$ python -q
>>> import numpy as np
>>> np.set_printoptions(precision=1, suppress=True, linewidth=200)
>>> rng = np.random.default_rng(363)
>>> m1 = np.eye(5, dtype=int)[rng.permutation(5)] * np.array([2, 0, -1, -1, -2])
>>> m1
array([[ 0,  0,  0,  0,  0],
       [ 2,  0,  0,  0,  0],
       [ 0,  0,  0,  0, -2],
       [ 0,  0, -1,  0,  0],
       [ 0,  0,  0, -1,  0]])
>>> # looks like rank 4
>>> Uu, sv, Vh = np.linalg.svd(m1)
>>> np.argmax(sv[:-1] / (sv[1:] + 1e-6)) + 1
np.int64(4)
>>> Y = Uu[:, :4] @ np.diag(sv[:4]) @ Vh[:4]
>>> np.linalg.matrix_rank(Y)
np.int64(4)
>>> round(np.linalg.det(m1[::-1]), 1)
np.float64(0.0)
>>> np.round(np.poly(m1), 1) + 0
array([1., 0., 0., 2., 0., 0.])
>>> np.einsum("ij,ji->", m1, m1)
np.int64(0)
>>> round(np.linalg.det(m1.T), 1)
np.float64(0.0)
>>> round(float(np.linalg.eigvals(m1).sum().real), 1)
-0.0
>>> np.argsort(-np.linalg.norm(m1, axis=0).round(6), kind="stable")[:3]
array([0, 4, 2])
>>> [round(float(x), 1) for x in np.linalg.svd(m1, compute_uv=False)[:3]]
[2.0, 2.0, 1.0]
>>> np.linalg.cond(m1) > 100
np.True_
>>> np.linalg.matrix_rank(m1, rtol=0.1)
np.int64(4)
>>> idx = rng.permutation(5)
>>> idx
array([0, 2, 3, 1, 4])
>>> Y = m1[idx][:, idx]
>>> round(np.linalg.det(Y), 1), np.round(np.linalg.det(m1[idx]), 1)
(np.float64(0.0), np.float64(0.0))
>>> np.allclose(Y, m1)
False
>>> K = np.loadtxt("block14.csv", delimiter=",")
>>> K
array([[  1.,  -4.,  16., -64.],
       [  1.,  -3.,   9., -27.],
       [  1.,  -2.,   4.,  -8.],
       [  1.,  -1.,   1.,  -1.],
       [  1.,   0.,   0.,   0.],
       [  1.,   1.,   1.,   1.]])
>>> # column 3 is much longer than the rest
>>> theta = np.radians(60)
>>> Rm = np.eye(4)
>>> Rm[0, 0] = Rm[1, 1] = np.cos(theta)
>>> Rm[0, 1], Rm[1, 0] = -np.sin(theta), np.sin(theta)
>>> Rm
array([[ 0.5, -0.9,  0. ,  0. ],
       [ 0.9,  0.5,  0. ,  0. ],
       [ 0. ,  0. ,  1. ,  0. ],
       [ 0. ,  0. ,  0. ,  1. ]])
>>> Y = K @ Rm.T
>>> np.round(np.linalg.det(Rm), 1), np.trace(Rm)
(np.float64(1.0), np.float64(3.0))
>>> np.abs(Y - K).max(axis=0)
array([3. , 2.9, 0. , 0. ])
>>> np.allclose(np.linalg.norm(K, axis=1), np.linalg.norm(Y, axis=1))
True
>>> np.linalg.svd(K, compute_uv=False), np.linalg.svd(Y, compute_uv=False)
(array([72.6,  3.8,  1.7,  1.1]), array([72.6,  3.8,  1.7,  1.1]))
>>> Uu, sv, Vh = np.linalg.svd(Rm, full_matrices=False)
>>> np.allclose(Uu * sv @ Vh, Rm)
True
>>> np.cumsum(sv ** 2) / np.sum(sv ** 2)
array([0.2, 0.5, 0.8, 1. ])
>>> sv / sv[0]
array([1., 1., 1., 1.])
>>> Uu.shape, sv.shape, Vh.shape
((4, 4), (4,), (4, 4))
>>> np.round(Uu.T @ Rm @ Vh.T, 1) + 0
array([[1., 0., 0., 0.],
       [0., 1., 0., 0.],
       [0., 0., 1., 0.],
       [0., 0., 0., 1.]])
>>> Vh @ Vh.T
array([[1., 0., 0., 0.],
       [0., 1., 0., 0.],
       [0., 0., 1., 0.],
       [0., 0., 0., 1.]])
>>> (sv > 1e-8).sum()
np.int64(4)
>>> W = np.array([[3, 0, 0], [-3, -1, -2], [-3, 1, -1], [2, 0, 1]])
>>> c = np.array([1, 3, 2])
>>> hid = np.maximum(K @ W + c, 0)
>>> np.linalg.matrix_rank(hid)
np.int64(3)
>>> hid
array([[ 0., 23.,  0.],
       [ 0., 15.,  0.],
       [ 0.,  9.,  0.],
       [ 2.,  5.,  2.],
       [ 4.,  3.,  2.],
       [ 0.,  3.,  0.]])
>>> C = np.array([[9, -5, -6], [-6, -3, -2], [0, 2, 0]])
>>> hid @ C
array([[-138.,  -69.,  -46.],
       [ -90.,  -45.,  -30.],
       [ -54.,  -27.,  -18.],
       [ -12.,  -21.,  -22.],
       [  18.,  -25.,  -30.],
       [ -18.,   -9.,   -6.]])
>>> (hid @ C).round(6).argmax(axis=1)
array([2, 2, 2, 0, 0, 2])
>>> W @ C
array([[ 27, -15, -18],
       [-21,  14,  20],
       [-33,  10,  16],
       [ 18,  -8, -12]])
>>> def softmax(z):
...     e = np.exp(z - z.max(axis=-1, keepdims=True))
...     return e / e.sum(axis=-1, keepdims=True)
... 
>>> np.round(softmax(hid[2] + 5), 1) + 0
array([0., 1., 0.])
>>> np.round(softmax(hid[2]), 1) + 0
array([0., 1., 0.])
>>> np.round(softmax(10 * hid[2]), 1) + 0
array([0., 1., 0.])
>>> scores = hid @ hid.T / np.sqrt(3)
>>> np.round(softmax(scores + np.triu(np.full(scores.shape, -np.inf), 1)), 1) + 0
array([[1., 0., 0., 0., 0., 0.],
       [1., 0., 0., 0., 0., 0.],
       [1., 0., 0., 0., 0., 0.],
       [1., 0., 0., 0., 0., 0.],
       [1., 0., 0., 0., 0., 0.],
       [1., 0., 0., 0., 0., 0.]])
>>> softmax(scores).round(6).argmax(axis=1)
array([0, 0, 0, 0, 0, 0])
>>> np.round(softmax(scores), 1) + 0
array([[1., 0., 0., 0., 0., 0.],
       [1., 0., 0., 0., 0., 0.],
       [1., 0., 0., 0., 0., 0.],
       [1., 0., 0., 0., 0., 0.],
       [1., 0., 0., 0., 0., 0.],
       [1., 0., 0., 0., 0., 0.]])
>>> np.round(softmax(scores)[2] @ hid, 1) + 0
array([ 0., 23.,  0.])
>>> arr = np.loadtxt("a.csv", delimiter=",")
>>> arr.round(1) + 0
array([[ 0.4,  0.3, -0.9, -0.3,  0.7, -0.6, -0.7, -0.8, -1.4],
       [-0.5,  0. ,  3.2,  0.3,  0.1,  1.7,  2.9,  0.6,  3.1],
       [ 0.7, -0.2, -1.2, -0.7,  0.3,  0. , -1.2,  0. , -0.3],
       [ 2.7, -1. ,  0.3, -3. ,  1.6,  3.6, -0.2,  1.1,  5.1],
       [-0.4,  0.4,  0.8,  0.5,  0.3, -0.3,  0.9, -0.5, -0.5]])
>>> Uu, sv, Vh = np.linalg.svd(arr)
>>> vecs = Vh[:(sv > 1e-8).sum()]
>>> vec = arr[4] + 2 * arr[2] + rng.integers(2) * np.eye(9)[3]
>>> vec.round(1) + 0
array([ 1. ,  0. , -1.6,  0.1,  0.9, -0.3, -1.5, -0.6, -1. ])
>>> np.linalg.matrix_rank(np.vstack([arr, vec]))
np.int64(4)
>>> np.allclose(vecs.T @ vecs @ vec, vec)
False
>>> np.diag(vecs.T @ vecs)
array([0.2, 0.1, 0.4, 0.3, 0.5, 0.2, 0.4, 0.3, 0.6])
>>> E = np.loadtxt("data.csv", delimiter=",")
>>> E
array([[ 0.7,  0.4,  0.6,  1.1, -0.3, -2.3, -4.5],
       [ 0. ,  1.4,  1.6,  0.6,  0.9,  1.1,  2.3],
       [ 0.3,  0. ,  0.8, -1. ,  1. ,  0.7,  1.5],
       [-0.9,  1.7,  0.5, -0.7, -1.2, -3.9, -7.9],
       [-0.2, -0.4, -0.6,  0.5, -0.4,  0.2,  0.5],
       [-0.1,  1.3, -0.6, -1. ,  1.2,  1.1,  2.1],
       [-0.4, -0.6,  0.8, -1.3,  1.3, -0.7, -1.6],
       [ 0.9,  0.9, -0.4, -2. ,  0.4,  0.8,  1.5],
       [-0.2, -0.1,  0.6, -0.4, -0.9, -0.5, -0.8],
       [-1.4,  0. ,  2.6, -0.2, -0.9, -2.4, -4.8],
       [-0.8,  2.1,  0.8,  0.5,  0.3,  0. ,  0.1],
       [ 0.2,  0.2, -0.1, -0.4,  1.1, -1.6, -3.1],
       [ 1.3,  0.2, -0.4,  2.4,  0.3,  2.9,  5.7],
       [ 0. ,  0.2,  1. , -0.7,  0.2,  0.4,  0.9],
       [-0.8,  0.1, -0.3,  0.4, -1.4, -0.8, -1.9],
       [ 0.8, -0.6,  1.4, -2. , -1.7,  1.4,  2.7]])
>>> vec = np.array([1, 7, 5, 4, 7, 6, 4])
>>> rhs = E @ vec
>>> np.linalg.lstsq(E, rhs)[0]
array([1., 7., 5., 4., 7., 6., 4.])
>>> rhs = rhs + 0.1 * rng.normal(size=16)
>>> rhs
array([-23.3,  42.4,  17.6, -52.6,  -3.8,  25.3,  -7. ,  10.6, -11.9, -29.2,  22.4, -14.8,  52.7,  11. , -22.1,   2.9])
>>> c, *_ = np.linalg.lstsq(E, rhs)
>>> round(np.linalg.norm(rhs - E @ c), 1)
np.float64(0.4)
>>> c
array([0.9, 7. , 5. , 4. , 7. , 6.2, 3.9])
>>> np.round(E.T @ (rhs - E @ c), 1) + 0
array([0., 0., 0., 0., 0., 0., 0.])
